% python3 -q
>>> import numpy as np
>>> from numpy import linalg as LA
>>> np.set_printoptions(precision=2, suppress=True, linewidth=120, sign=" ")
>>> def tidy(a):
...     return np.round(a, 2) + 0
... 
>>> F = np.loadtxt("case3.csv", delimiter=",")
>>> F
array([[  3.,   3.,   3.,   3.,   3.],
       [  3.,   6.,   6.,   6.,   6.],
       [  3.,   6.,   9.,   9.,   9.],
       [  3.,   6.,   9.,  12.,  12.],
       [  3.,   6.,   9.,  12.,  15.]])
>>> # symmetric, so the eigenvalues are real
>>> low = LA.cholesky(F)
>>> tidy(F / np.sqrt(np.outer(np.diag(F), np.diag(F))))
array([[ 1.  ,  0.71,  0.58,  0.5 ,  0.45],
       [ 0.71,  1.  ,  0.82,  0.71,  0.63],
       [ 0.58,  0.82,  1.  ,  0.87,  0.77],
       [ 0.5 ,  0.71,  0.87,  1.  ,  0.89],
       [ 0.45,  0.63,  0.77,  0.89,  1.  ]])
>>> tidy(low)
array([[ 1.73,  0.  ,  0.  ,  0.  ,  0.  ],
       [ 1.73,  1.73,  0.  ,  0.  ,  0.  ],
       [ 1.73,  1.73,  1.73,  0.  ,  0.  ],
       [ 1.73,  1.73,  1.73,  1.73,  0.  ],
       [ 1.73,  1.73,  1.73,  1.73,  1.73]])
>>> LA.eigvalsh(F).min() > 0
np.True_
>>> tidy(np.prod(np.diag(low)) ** 2), tidy(LA.det(F))
(np.float64(243.0), np.float64(243.0))
>>> E = np.array([[8.66, -16.16, 8.0],
...     [-13.14, -3.92, 14.56],
...     [13.18, -10.9, 10.36],
...     [9.44, -11.72, 13.17],
...     [-5.51, 11.3, 15.55],
...     [14.91, -5.03, 12.35],
...     [4.35, 4.55, 18.98],
...     [12.76, -15.37, 0.98],
...     [-13.6, -14.67, 0.17],
...     [-4.33, 5.51, 18.73],
...     [-7.39, 14.78, 11.27],
...     [8.4, 18.13, 0.8],
...     [8.67, 17.59, 3.93],
...     [-18.86, 5.9, -3.08]])
>>> np.count_nonzero(E)
np.int64(42)
>>> E.shape
(14, 3)
>>> E[:, 3]
Traceback (most recent call last):
  File "<python-input-15>", line 1, in <module>
    E[:, 3]
    ~^^^^^^
IndexError: index 3 is out of bounds for axis 1 with size 3
>>> other = np.c_[E[:, :1] @ np.array([[2]]), np.array([0, 1, 0, 2, 2, 2, 2, 0, 1, 1, 2, 0, 2, 0])]
>>> other
array([[ 17.32,   0.  ],
       [-26.28,   1.  ],
       [ 26.36,   0.  ],
       [ 18.88,   2.  ],
       [-11.02,   2.  ],
       [ 29.82,   2.  ],
       [  8.7 ,   2.  ],
       [ 25.52,   0.  ],
       [-27.2 ,   1.  ],
       [ -8.66,   1.  ],
       [-14.78,   2.  ],
       [ 16.8 ,   0.  ],
       [ 17.34,   2.  ],
       [-37.72,   0.  ]])
>>> tidy(LA.lstsq(E, other[:, 0])[0])
array([ 2.,  0.,  0.])
>>> LA.matrix_rank(other)
np.int64(2)
>>> tidy(LA.norm(other - E @ LA.lstsq(E, other)[0], axis=0))
array([ 0.  ,  2.73])
>>> cen = E - E.mean(axis=0)
>>> U, sigma, VT = LA.svd(cen, full_matrices=False)
>>> tidy(sigma)
array([ 48.21,  38.18,  25.8 ])
>>> tidy((sigma ** 2).sum() ** 2 / (sigma ** 4).sum())
np.float64(2.48)
>>> (np.sign(U[:, 0]) == np.sign(U[0, 0])).astype(int)
array([ 1,  0,  1,  1,  0,  1,  0,  1,  1,  0,  0,  0,  0,  0])
>>> np.searchsorted(np.cumsum(sigma ** 2) / (sigma ** 2).sum(), 0.9) + 1
np.int64(3)
>>> rng = np.random.default_rng(912305)
>>> z = rng.permutation(5)
>>> z
array([ 0,  2,  3,  1,  4])
>>> other = F[z][:, z]
>>> np.diag(other)
array([  3.,   9.,  12.,   6.,  15.])
>>> tidy(np.sort(np.abs(LA.eigvals(other))))
array([  0.81,   1.06,   1.75,   4.35,  37.03])
>>> np.trace(other)
np.float64(45.0)
>>> tidy(LA.det(other)), tidy(LA.det(F[z]))
(np.float64(243.0), np.float64(243.0))
>>> mat = np.loadtxt("w.csv", delimiter=",")
>>> tidy(mat)
array([[ 4.27, -0.25,  1.11, -0.4 ,  1.14, -0.94,  0.61,  0.83, -0.52,  1.45,  0.51],
       [-0.25,  0.43, -2.04,  0.69, -1.78, -0.67,  0.53,  0.54, -0.11,  1.64,  0.05],
       [ 1.11, -2.04,  1.67, -0.56, -0.72,  0.82, -0.22,  0.87,  1.29, -0.49,  1.33],
       [-0.4 ,  0.69, -0.56,  1.78, -0.5 ,  1.26, -1.02, -1.11, -1.54, -0.45,  0.85],
       [ 1.14, -1.78, -0.72, -0.5 ,  0.67,  0.98, -2.09,  1.5 , -0.82, -0.69,  0.99],
       [-0.94, -0.67,  0.82,  1.26,  0.98, -1.85,  1.03, -0.59,  0.78,  1.55, -2.26],
       [ 0.61,  0.53, -0.22, -1.02, -2.09,  1.03,  4.26,  0.4 ,  1.03,  0.01,  2.  ],
       [ 0.83,  0.54,  0.87, -1.11,  1.5 , -0.59,  0.4 ,  1.45,  0.47, -0.48, -1.33],
       [-0.52, -0.11,  1.29, -1.54, -0.82,  0.78,  1.03,  0.47,  3.47,  0.66,  0.1 ],
       [ 1.45,  1.64, -0.49, -0.45, -0.69,  1.55,  0.01, -0.48,  0.66,  1.34,  1.54],
       [ 0.51,  0.05,  1.33,  0.85,  0.99, -2.26,  2.  , -1.33,  0.1 ,  1.54, -1.5 ]])
>>> # symmetric
>>> z = rng.permutation(11)
>>> z
array([  8,   7,   2,   9,   3,   0,   5,   6,   1,  10,   4])
>>> other = mat[z][:, z]
>>> tidy(np.diag(other))
array([ 3.47,  1.45,  1.67,  1.34,  1.78,  4.27, -1.85,  4.26,  0.43, -1.5 ,  0.67])
>>> tidy(np.sort(np.abs(LA.eigvals(other))))
array([ 0.,  0.,  1.,  1.,  3.,  3.,  3.,  5.,  6.,  7.,  7.])
>>> tidy((mat + mat.T) / 2)
array([[ 4.27, -0.25,  1.11, -0.4 ,  1.14, -0.94,  0.61,  0.83, -0.52,  1.45,  0.51],
       [-0.25,  0.43, -2.04,  0.69, -1.78, -0.67,  0.53,  0.54, -0.11,  1.64,  0.05],
       [ 1.11, -2.04,  1.67, -0.56, -0.72,  0.82, -0.22,  0.87,  1.29, -0.49,  1.33],
       [-0.4 ,  0.69, -0.56,  1.78, -0.5 ,  1.26, -1.02, -1.11, -1.54, -0.45,  0.85],
       [ 1.14, -1.78, -0.72, -0.5 ,  0.67,  0.98, -2.09,  1.5 , -0.82, -0.69,  0.99],
       [-0.94, -0.67,  0.82,  1.26,  0.98, -1.85,  1.03, -0.59,  0.78,  1.55, -2.26],
       [ 0.61,  0.53, -0.22, -1.02, -2.09,  1.03,  4.26,  0.4 ,  1.03,  0.01,  2.  ],
       [ 0.83,  0.54,  0.87, -1.11,  1.5 , -0.59,  0.4 ,  1.45,  0.47, -0.48, -1.33],
       [-0.52, -0.11,  1.29, -1.54, -0.82,  0.78,  1.03,  0.47,  3.47,  0.66,  0.1 ],
       [ 1.45,  1.64, -0.49, -0.45, -0.69,  1.55,  0.01, -0.48,  0.66,  1.34,  1.54],
       [ 0.51,  0.05,  1.33,  0.85,  0.99, -2.26,  2.  , -1.33,  0.1 ,  1.54, -1.5 ]])
>>> np.allclose(mat @ mat.T, mat.T @ mat)
True
>>> tidy(LA.det(mat))
np.float64(0.0)
>>> tidy(np.trace(mat))
np.float64(16.0)
>>> tidy(np.abs(LA.eigvals(mat)).max())
np.float64(7.0)
>>> w, evecs = LA.eigh(mat)
>>> tidy(evecs.T @ evecs)
array([[ 1.,  0.,  0.,  0.,  0.,  0.,  0.,  0.,  0.,  0.,  0.],
       [ 0.,  1.,  0.,  0.,  0.,  0.,  0.,  0.,  0.,  0.,  0.],
       [ 0.,  0.,  1.,  0.,  0.,  0.,  0.,  0.,  0.,  0.,  0.],
       [ 0.,  0.,  0.,  1.,  0.,  0.,  0.,  0.,  0.,  0.,  0.],
       [ 0.,  0.,  0.,  0.,  1.,  0.,  0.,  0.,  0.,  0.,  0.],
       [ 0.,  0.,  0.,  0.,  0.,  1.,  0.,  0.,  0.,  0.,  0.],
       [ 0.,  0.,  0.,  0.,  0.,  0.,  1.,  0.,  0.,  0.,  0.],
       [ 0.,  0.,  0.,  0.,  0.,  0.,  0.,  1.,  0.,  0.,  0.],
       [ 0.,  0.,  0.,  0.,  0.,  0.,  0.,  0.,  1.,  0.,  0.],
       [ 0.,  0.,  0.,  0.,  0.,  0.,  0.,  0.,  0.,  1.,  0.],
       [ 0.,  0.,  0.,  0.,  0.,  0.,  0.,  0.,  0.,  0.,  1.]])
>>> tidy(LA.eigvalsh(mat + -2 * np.eye(11)))
array([-9., -5., -2., -2., -1., -1.,  1.,  1.,  3.,  4.,  5.])
>>> tidy(evecs @ np.diag(w) @ evecs.T)
array([[ 4.27, -0.25,  1.11, -0.4 ,  1.14, -0.94,  0.61,  0.83, -0.52,  1.45,  0.51],
       [-0.25,  0.43, -2.04,  0.69, -1.78, -0.67,  0.53,  0.54, -0.11,  1.64,  0.05],
       [ 1.11, -2.04,  1.67, -0.56, -0.72,  0.82, -0.22,  0.87,  1.29, -0.49,  1.33],
       [-0.4 ,  0.69, -0.56,  1.78, -0.5 ,  1.26, -1.02, -1.11, -1.54, -0.45,  0.85],
       [ 1.14, -1.78, -0.72, -0.5 ,  0.67,  0.98, -2.09,  1.5 , -0.82, -0.69,  0.99],
       [-0.94, -0.67,  0.82,  1.26,  0.98, -1.85,  1.03, -0.59,  0.78,  1.55, -2.26],
       [ 0.61,  0.53, -0.22, -1.02, -2.09,  1.03,  4.26,  0.4 ,  1.03,  0.01,  2.  ],
       [ 0.83,  0.54,  0.87, -1.11,  1.5 , -0.59,  0.4 ,  1.45,  0.47, -0.48, -1.33],
       [-0.52, -0.11,  1.29, -1.54, -0.82,  0.78,  1.03,  0.47,  3.47,  0.66,  0.1 ],
       [ 1.45,  1.64, -0.49, -0.45, -0.69,  1.55,  0.01, -0.48,  0.66,  1.34,  1.54],
       [ 0.51,  0.05,  1.33,  0.85,  0.99, -2.26,  2.  , -1.33,  0.1 ,  1.54, -1.5 ]])
>>> tidy(evecs.T @ mat @ evecs)
array([[-7.,  0.,  0.,  0.,  0.,  0.,  0.,  0.,  0.,  0.,  0.],
       [ 0., -3.,  0.,  0.,  0.,  0.,  0.,  0.,  0.,  0.,  0.],
       [ 0.,  0.,  0.,  0.,  0.,  0.,  0.,  0.,  0.,  0.,  0.],
       [ 0.,  0.,  0.,  0.,  0.,  0.,  0.,  0.,  0.,  0.,  0.],
       [ 0.,  0.,  0.,  0.,  1.,  0.,  0.,  0.,  0.,  0.,  0.],
       [ 0.,  0.,  0.,  0.,  0.,  1.,  0.,  0.,  0.,  0.,  0.],
       [ 0.,  0.,  0.,  0.,  0.,  0.,  3.,  0.,  0.,  0.,  0.],
       [ 0.,  0.,  0.,  0.,  0.,  0.,  0.,  3.,  0.,  0.,  0.],
       [ 0.,  0.,  0.,  0.,  0.,  0.,  0.,  0.,  5.,  0.,  0.],
       [ 0.,  0.,  0.,  0.,  0.,  0.,  0.,  0.,  0.,  6.,  0.],
       [ 0.,  0.,  0.,  0.,  0.,  0.,  0.,  0.,  0.,  0.,  7.]])
>>> tidy(w)
array([-7., -3.,  0.,  0.,  1.,  1.,  3.,  3.,  5.,  6.,  7.])
>>> tidy(LA.svd(mat, compute_uv=False))
array([ 7.,  7.,  6.,  5.,  3.,  3.,  3.,  1.,  1.,  0.,  0.])
>>> tidy(LA.eigvalsh(mat @ mat))
array([  0.,   0.,   1.,   1.,   9.,   9.,   9.,  25.,  36.,  49.,  49.])
